In [1]: import numpy as np

In [2]: import numpy.linalg as la

In [3]: np.set_printoptions(precision=2, suppress=True, linewidth=160)

In [4]: def tidy(a):
   ...:     return np.round(a, 2) + 0
   ...: 

In [5]: K = np.load("case9.npy")

In [6]: K
Out[6]: 
array([[-46.86,  52.83, -45.27],
       [-39.5 ,  43.87, -38.26],
       [-39.38,  43.72, -38.15],
       [-29.61,  31.97, -29.02],
       [-25.47,  27.07, -25.23],
       [-10.59,   9.94, -12.06],
       [-10.24,   9.54, -11.76],
       [ -8.67,   7.82, -10.42],
       [ -7.12,   6.13,  -9.1 ],
       [ -5.71,   4.62,  -7.91],
       [ -5.01,   3.89,  -7.32],
       [ -4.92,   3.79,  -7.24],
       [ -3.41,   2.23,  -5.97],
       [ -0.96,  -0.16,  -3.84],
       [ -0.38,  -0.68,  -3.3 ],
       [  0.16,  -1.12,  -2.76],
       [  0.91,  -1.59,  -1.75],
       [  1.01,  -1.53,  -1.37],
       [  0.17,  -0.2 ,  -0.14],
       [ -0.93,   1.  ,   0.79],
       [ -1.9 ,   1.91,   1.76],
       [ -2.19,   2.15,   2.09],
       [ -2.52,   2.42,   2.51],
       [ -3.04,   2.8 ,   3.23],
       [ -4.09,   3.42,   5.06],
       [ -4.4 ,   3.55,   5.72],
       [ -4.47,   3.58,   5.87],
       [ -7.02,  -0.47,  26.37],
       [ -0.95, -20.76,  67.17],
       [  3.7 , -32.15,  86.31],
       [  4.74, -34.59,  90.24]])

In [7]: O, vecs = la.qr(K[:, :2])[0], la.qr(K[:, 2:])[0]

In [8]: s = la.svd(O.T @ vecs, compute_uv=False)

In [9]: (s > 0.9).sum()
Out[9]: np.int64(1)

In [10]: tidy(la.norm(O @ O.T - vecs @ vecs.T, 2))
Out[10]: np.float64(1.0)

In [11]: tidy(np.degrees(np.arccos(s.clip(0, 1))))
Out[11]: array([10.03])

In [12]: Xs = K - K.mean(axis=0)

In [13]: vecs = la.svd(Xs)[2][:2]

In [14]: A2 = Xs - Xs @ vecs.T @ vecs

In [15]: tidy(la.norm(A2) / la.norm(Xs))
Out[15]: np.float64(0.03)

In [16]: tidy(np.cov(Xs @ vecs.T, rowvar=False))
Out[16]: 
array([[1329.42,    0.  ],
       [   0.  ,  128.69]])

In [17]: la.norm(A2, axis=1).round(6).argmax()
Out[17]: np.int64(27)

In [18]: A2 = np.c_[K[:, :2] @ np.array([[3, 8], [4, 4]]), np.array([0, 2, 2, 0, 1, 1, 2, 0, 0, 0, 2, 1, 0, 0, 0, 2, 1, 0, 0, 0, 0, 1, 0, 2, 0, 0, 2, 2, 2, 1, 2])]

In [19]: tidy(A2)
Out[19]: 
array([[  70.74, -163.56,    0.  ],
       [  56.98, -140.52,    2.  ],
       [  56.74, -140.16,    2.  ],
       [  39.05, -109.  ,    0.  ],
       [  31.87,  -95.48,    1.  ],
       [   7.99,  -44.96,    1.  ],
       [   7.44,  -43.76,    2.  ],
       [   5.27,  -38.08,    0.  ],
       [   3.16,  -32.44,    0.  ],
       [   1.35,  -27.2 ,    0.  ],
       [   0.53,  -24.52,    2.  ],
       [   0.4 ,  -24.2 ,    1.  ],
       [  -1.31,  -18.36,    0.  ],
       [  -3.52,   -8.32,    0.  ],
       [  -3.86,   -5.76,    0.  ],
       [  -4.  ,   -3.2 ,    2.  ],
       [  -3.63,    0.92,    1.  ],
       [  -3.09,    1.96,    0.  ],
       [  -0.29,    0.56,    0.  ],
       [   1.21,   -3.44,    0.  ],
       [   1.94,   -7.56,    0.  ],
       [   2.03,   -8.92,    1.  ],
       [   2.12,  -10.48,    0.  ],
       [   2.08,  -13.12,    2.  ],
       [   1.41,  -19.04,    0.  ],
       [   1.  ,  -21.  ,    0.  ],
       [   0.91,  -21.44,    2.  ],
       [ -22.94,  -58.04,    2.  ],
       [ -85.89,  -90.64,    2.  ],
       [-117.5 ,  -99.  ,    1.  ],
       [-124.14, -100.44,    2.  ]])

In [20]: tidy(la.norm(A2 - K @ la.lstsq(K, A2)[0], axis=0))
Out[20]: array([0.  , 0.  , 5.03])

In [21]: la.matrix_rank(np.c_[K, A2])
Out[21]: np.int64(4)

In [22]: tidy(la.norm(la.qr(K)[0].T @ A2, axis=0) ** 2 / ((A2 ** 2).sum(axis=0) + 1e-12))
Out[22]: array([1.  , 1.  , 0.45])

In [23]: mat = np.load("w.npy")

In [24]: mat
Out[24]: 
array([[ 23,   0,  -4,   3],
       [  0,  15, -11,   0],
       [ -4, -11,  28,  -2],
       [  3,   0,  -2,  23]])

In [25]: tidy(la.det(mat[::-1]))
Out[25]: np.float64(149300.0)

In [26]: np.einsum("ij,ji->", mat, mat)
Out[26]: np.int64(2367)

In [27]: tidy(np.poly(mat))
Out[27]: array([     1.,    -89.,   2777., -35402., 149300.])

In [28]: tidy(la.eigvals(mat).sum().real)
Out[28]: np.float64(89.0)

In [29]: tidy(la.det(mat.T))
Out[29]: np.float64(149300.0)

In [30]: F = np.loadtxt("sample15.csv", delimiter=",")

In [31]: F
Out[31]: 
array([[-1.06,  0.  , -0.14, -0.07],
       [ 3.36,  0.03, -0.34,  0.93],
       [ 7.32,  0.07, -0.21,  2.03],
       [ 3.75,  0.01,  0.09,  1.12],
       [-5.57,  0.6 , -0.24, -1.25],
       [-1.11,  0.03,  0.28, -0.45],
       [-1.25,  0.25, -0.21, -0.17],
       [-4.37, -0.03, -0.48, -1.26],
       [ 1.31, -0.31,  0.12,  0.11],
       [ 0.14,  0.15, -0.13,  0.14],
       [-2.49,  0.23, -0.16, -0.85],
       [-4.13,  0.33, -0.15, -1.16],
       [ 2.07,  0.18,  0.11,  0.4 ],
       [-3.42,  0.02,  0.43, -0.75],
       [11.89,  0.  , -0.04,  3.03],
       [ 4.66,  0.21, -0.27,  1.57],
       [-6.52,  0.21, -0.16, -1.31],
       [-4.28,  0.  ,  0.01, -0.67],
       [-6.07,  0.27,  0.1 , -1.94],
       [ 4.83, -0.14,  0.03,  1.65],
       [-0.85, -0.02,  0.04, -0.61],
       [-3.27, -0.04,  0.19, -0.48],
       [-0.99,  0.22,  0.06, -0.15],
       [-3.53, -0.09,  0.14, -0.37],
       [ 4.43,  0.07,  0.27,  1.11]])

In [32]: z = F[:, 2] > np.median(F[:, 2])

In [33]: u = F[z].mean(axis=0) - F[~z].mean(axis=0)

In [34]: np.argsort(-np.abs(u).round(6), kind="stable")
Out[34]: array([2, 1, 3, 0])

In [35]: tidy(u)
Out[35]: array([-0.06, -0.14,  0.35, -0.1 ])

In [36]: (((F - F.mean(axis=0)) @ u > 0) == z).mean()
Out[36]: np.float64(0.56)

In [37]: z.astype(int)
Out[37]: array([0, 0, 0, 1, 0, 1, 0, 0, 1, 0, 0, 0, 1, 1, 0, 0, 0, 0, 1, 1, 1, 1, 1, 1, 1])

In [38]: A2 = np.c_[F[:, :1] @ np.array([[3]]), np.array([3, -3, 1, 0, -2, 1, 0, -2, 3, -2, 1, -3, -1, 2, 3, 2, -3, 2, 0, 3, 2, 0, 1, -1, 3])]

In [39]: tidy(A2)
Out[39]: 
array([[ -3.18,   3.  ],
       [ 10.08,  -3.  ],
       [ 21.96,   1.  ],
       [ 11.25,   0.  ],
       [-16.71,  -2.  ],
       [ -3.33,   1.  ],
       [ -3.75,   0.  ],
       [-13.11,  -2.  ],
       [  3.93,   3.  ],
       [  0.42,  -2.  ],
       [ -7.47,   1.  ],
       [-12.39,  -3.  ],
       [  6.21,  -1.  ],
       [-10.26,   2.  ],
       [ 35.67,   3.  ],
       [ 13.98,   2.  ],
       [-19.56,  -3.  ],
       [-12.84,   2.  ],
       [-18.21,   0.  ],
       [ 14.49,   3.  ],
       [ -2.55,   2.  ],
       [ -9.81,   0.  ],
       [ -2.97,   1.  ],
       [-10.59,  -1.  ],
       [ 13.29,   3.  ]])

In [40]: tidy(la.norm(A2 - F @ la.lstsq(F, A2)[0], axis=0))
Out[40]: array([0.  , 8.14])

In [41]: tidy(la.lstsq(F, A2[:, 0])[0])
Out[41]: array([3., 0., 0., 0.])

In [42]: la.matrix_rank(np.c_[F, A2])
Out[42]: np.int64(5)

In [43]: tidy(la.norm(la.qr(F)[0].T @ A2, axis=0) ** 2 / ((A2 ** 2).sum(axis=0) + 1e-12))
Out[43]: array([1.  , 0.38])

In [44]: Xs = F - F.mean(axis=0)

In [45]: left, s, VT = la.svd(Xs, full_matrices=False)

In [46]: tidy(np.abs(VT[-1]))
Out[46]: array([0.01, 0.87, 0.48, 0.09])

In [47]: tidy(VT[0] * np.sign(VT[0, np.abs(VT[0]).argmax()]))
Out[47]: array([ 0.97, -0.01,  0.  ,  0.25])

In [48]: (np.sign(left[:, 0]) == np.sign(left[0, 0])).astype(int)
Out[48]: array([1, 0, 0, 0, 1, 1, 1, 1, 0, 0, 1, 1, 0, 1, 0, 0, 1, 1, 1, 0, 1, 1, 1, 1, 0])

In [49]: np.abs(VT[0]).argmax()
Out[49]: np.int64(0)

In [50]: tidy((s ** 2).sum() ** 2 / (s ** 4).sum())
Out[50]: np.float64(1.01)

In [51]: tidy(s)
Out[51]: array([23.13,  1.21,  1.12,  0.72])

In [52]: tidy(np.abs(la.svd(F)[2][-1]))
Out[52]: array([0.01, 0.81, 0.59, 0.01])

In [53]: tidy(la.norm(F, 2) / la.norm(F))
Out[53]: np.float64(1.0)

In [54]: la.cond(F) > 100
Out[54]: np.False_

In [55]: np.argsort(-la.norm(F, axis=0).round(6), kind="stable")[:3]
Out[55]: array([0, 3, 2])

In [56]: round(np.log10(la.cond(F)))
Out[56]: 1

In [57]: [round(float(x), 2) for x in la.svd(F, compute_uv=False)[:3]]
Out[57]: [23.15, 1.3, 1.14]

In [58]: Xs = (F - F.mean(axis=0)) / F.std(axis=0)

In [59]: tidy(Xs.std(axis=0))
Out[59]: array([1., 1., 1., 1.])

In [60]: c = la.lstsq(np.delete(Xs, 2, axis=1), Xs[:, 2])[0]

In [61]: tidy(1 - np.var(Xs[:, 2] - np.delete(Xs, 2, axis=1) @ c))
Out[61]: np.float64(0.13)

In [62]: E = np.load("run0.npy")

In [63]: tidy(E)
Out[63]: 
array([[ 0.52,  0.1 , -0.1 ,  0.1 ,  0.48, -0.1 ,  0.1 , -0.67],
       [ 0.1 ,  0.98,  0.02, -0.02, -0.1 ,  0.02, -0.02,  0.13],
       [-0.1 ,  0.02,  0.98,  0.02,  0.1 , -0.02,  0.02, -0.13],
       [ 0.1 , -0.02,  0.02,  0.98, -0.1 ,  0.02, -0.02,  0.13],
       [ 0.48, -0.1 ,  0.1 , -0.1 ,  0.52,  0.1 , -0.1 ,  0.67],
       [-0.1 ,  0.02, -0.02,  0.02,  0.1 ,  0.98,  0.02, -0.13],
       [ 0.1 , -0.02,  0.02, -0.02, -0.1 ,  0.02,  0.98,  0.13],
       [-0.67,  0.13, -0.13,  0.13,  0.67, -0.13,  0.13,  0.06]])

In [64]: [round(float(la.det(E[:i, :i])), 2) + 0 for i in range(1, 9)]
Out[64]: [0.52, 0.5, 0.48, 0.46, -0.02, -0.04, -0.06, -1.0]

In [65]: x = np.array([-2, 6, 4, 6, -3, 0, 8, 7])

In [66]: tidy(np.sort(np.abs(np.degrees(np.angle(la.eigvals(E))))))
Out[66]: array([  0.,   0.,   0.,   0.,   0.,   0.,   0., 180.])

In [67]: tidy(la.det(E))
Out[67]: np.float64(-1.0)

In [68]: tidy(la.inv(E))
Out[68]: 
array([[ 0.52,  0.1 , -0.1 ,  0.1 ,  0.48, -0.1 ,  0.1 , -0.67],
       [ 0.1 ,  0.98,  0.02, -0.02, -0.1 ,  0.02, -0.02,  0.13],
       [-0.1 ,  0.02,  0.98,  0.02,  0.1 , -0.02,  0.02, -0.13],
       [ 0.1 , -0.02,  0.02,  0.98, -0.1 ,  0.02, -0.02,  0.13],
       [ 0.48, -0.1 ,  0.1 , -0.1 ,  0.52,  0.1 , -0.1 ,  0.67],
       [-0.1 ,  0.02, -0.02,  0.02,  0.1 ,  0.98,  0.02, -0.13],
       [ 0.1 , -0.02,  0.02, -0.02, -0.1 ,  0.02,  0.98,  0.13],
       [-0.67,  0.13, -0.13,  0.13,  0.67, -0.13,  0.13,  0.06]])

In [69]: [p for p in range(1, 25) if np.allclose(la.matrix_power(E, p), np.eye(8))]
Out[69]: [2, 4, 6, 8, 10, 12, 14, 16, 18, 20, 22, 24]

In [70]: tidy(E.T @ (E @ x))
Out[70]: array([-2.,  6.,  4.,  6., -3.,  0.,  8.,  7.])

In [71]: tidy(la.norm(x)), tidy(la.norm(E @ x))
Out[71]: (np.float64(14.63), np.float64(14.63))

In [72]: O, r_ = la.qr(F)

In [73]: O.shape, r_.shape
Out[73]: ((25, 4), (4, 4))

In [74]: tidy(abs(r_[0, 0])), tidy(la.norm(F[:, 0]))
Out[74]: (np.float64(22.42), np.float64(22.42))

In [75]: tidy(O @ r_)
Out[75]: 
array([[-1.06,  0.  , -0.14, -0.07],
       [ 3.36,  0.03, -0.34,  0.93],
       [ 7.32,  0.07, -0.21,  2.03],
       [ 3.75,  0.01,  0.09,  1.12],
       [-5.57,  0.6 , -0.24, -1.25],
       [-1.11,  0.03,  0.28, -0.45],
       [-1.25,  0.25, -0.21, -0.17],
       [-4.37, -0.03, -0.48, -1.26],
       [ 1.31, -0.31,  0.12,  0.11],
       [ 0.14,  0.15, -0.13,  0.14],
       [-2.49,  0.23, -0.16, -0.85],
       [-4.13,  0.33, -0.15, -1.16],
       [ 2.07,  0.18,  0.11,  0.4 ],
       [-3.42,  0.02,  0.43, -0.75],
       [11.89,  0.  , -0.04,  3.03],
       [ 4.66,  0.21, -0.27,  1.57],
       [-6.52,  0.21, -0.16, -1.31],
       [-4.28,  0.  ,  0.01, -0.67],
       [-6.07,  0.27,  0.1 , -1.94],
       [ 4.83, -0.14,  0.03,  1.65],
       [-0.85, -0.02,  0.04, -0.61],
       [-3.27, -0.04,  0.19, -0.48],
       [-0.99,  0.22,  0.06, -0.15],
       [-3.53, -0.09,  0.14, -0.37],
       [ 4.43,  0.07,  0.27,  1.11]])

In [76]: x = np.array([3, 4, 5, 0, -4, -4, -2, 4])

In [77]: tidy(np.einsum("ij,j->i", E, x))
Out[77]: array([-2.96,  5.19,  3.81,  1.19,  1.96, -5.19, -0.81, -4.35])

In [78]: tidy(E @ np.ones(8))
Out[78]: array([0.42, 1.12, 0.88, 1.12, 1.58, 0.88, 1.12, 0.19])

In [79]: (E @ x).argmax()
Out[79]: np.int64(1)

In [80]: tidy((E * x).sum(axis=1))
Out[80]: array([-2.96,  5.19,  3.81,  1.19,  1.96, -5.19, -0.81, -4.35])

In [81]: np.sign((E @ x).round(6))
Out[81]: array([-1.,  1.,  1.,  1.,  1., -1., -1., -1.])
